$ python -q
>>> import numpy as np
>>> import numpy.linalg as la
>>> np.set_printoptions(suppress=True, linewidth=160)
>>> m1 = np.array([[-0.8, -1.0, 0.4, -0.9],
...     [1.6, 1.8, -0.4, 1.8],
...     [0.8, 0.8, -0.2, 1.0],
...     [-1.6, -1.7, 0.6, -1.9],
...     [1.6, 1.8, -0.7, 1.9],
...     [0.0, 0.0, -0.2, 0.1],
...     [-1.0, -1.0, 0.2, -0.8],
...     [0.8, 0.7, -0.2, 1.0],
...     [0.0, 0.0, 0.0, 0.1],
...     [0.0, 0.1, 0.0, -0.1],
...     [-1.6, -1.8, 0.7, -1.8],
...     [1.5, 1.7, -0.8, 1.6],
...     [1.4, 1.9, -0.6, 1.6]])
>>> print(m1)
[[-0.8 -1.   0.4 -0.9]
 [ 1.6  1.8 -0.4  1.8]
 [ 0.8  0.8 -0.2  1. ]
 [-1.6 -1.7  0.6 -1.9]
 [ 1.6  1.8 -0.7  1.9]
 [ 0.   0.  -0.2  0.1]
 [-1.  -1.   0.2 -0.8]
 [ 0.8  0.7 -0.2  1. ]
 [ 0.   0.   0.   0.1]
 [ 0.   0.1  0.  -0.1]
 [-1.6 -1.8  0.7 -1.8]
 [ 1.5  1.7 -0.8  1.6]
 [ 1.4  1.9 -0.6  1.6]]
>>> hat = m1 @ la.solve(m1.T @ m1, m1.T)
>>> print(np.round(la.eigvalsh(hat), 1) + 0)
[0. 0. 0. 0. 0. 0. 0. 0. 0. 1. 1. 1. 1.]
>>> A = np.load("a.npy")
>>> A
array([[ 0., -3.,  5., -1.],
       [-3.,  0.,  0.,  0.],
       [ 5.,  0.,  0.,  0.],
       [-1.,  0.,  0.,  0.]])
>>> x0 = np.array([-3, -2, -1, -3])
>>> h1 = np.maximum(A @ x0, 0)
>>> np.maximum(A @ (3 * x0), 0)
array([12., 27.,  0.,  9.])
>>> np.flatnonzero(h1 > 1e-9)
array([0, 1, 3])
>>> A * (h1 > 1e-9)[:, None]
array([[ 0., -3.,  5., -1.],
       [-3.,  0.,  0.,  0.],
       [ 0.,  0.,  0.,  0.],
       [-1.,  0.,  0.,  0.]])
>>> w, V = la.eigh(A)
>>> (w > 1e-8).sum(), (w < -1e-8).sum()
(np.int64(1), np.int64(1))
>>> w.sum(), np.trace(A)
(np.float64(0.0), np.float64(0.0))
>>> print(w.round(1))
[-5.9  0.   0.   5.9]
>>> np.round(la.eigvalsh(A + -3 * np.eye(4)), 1)
array([-8.9, -3. , -3. ,  2.9])
>>> np.round(la.svd(A, compute_uv=False), 1) + 0
array([5.9, 5.9, 0. , 0. ])
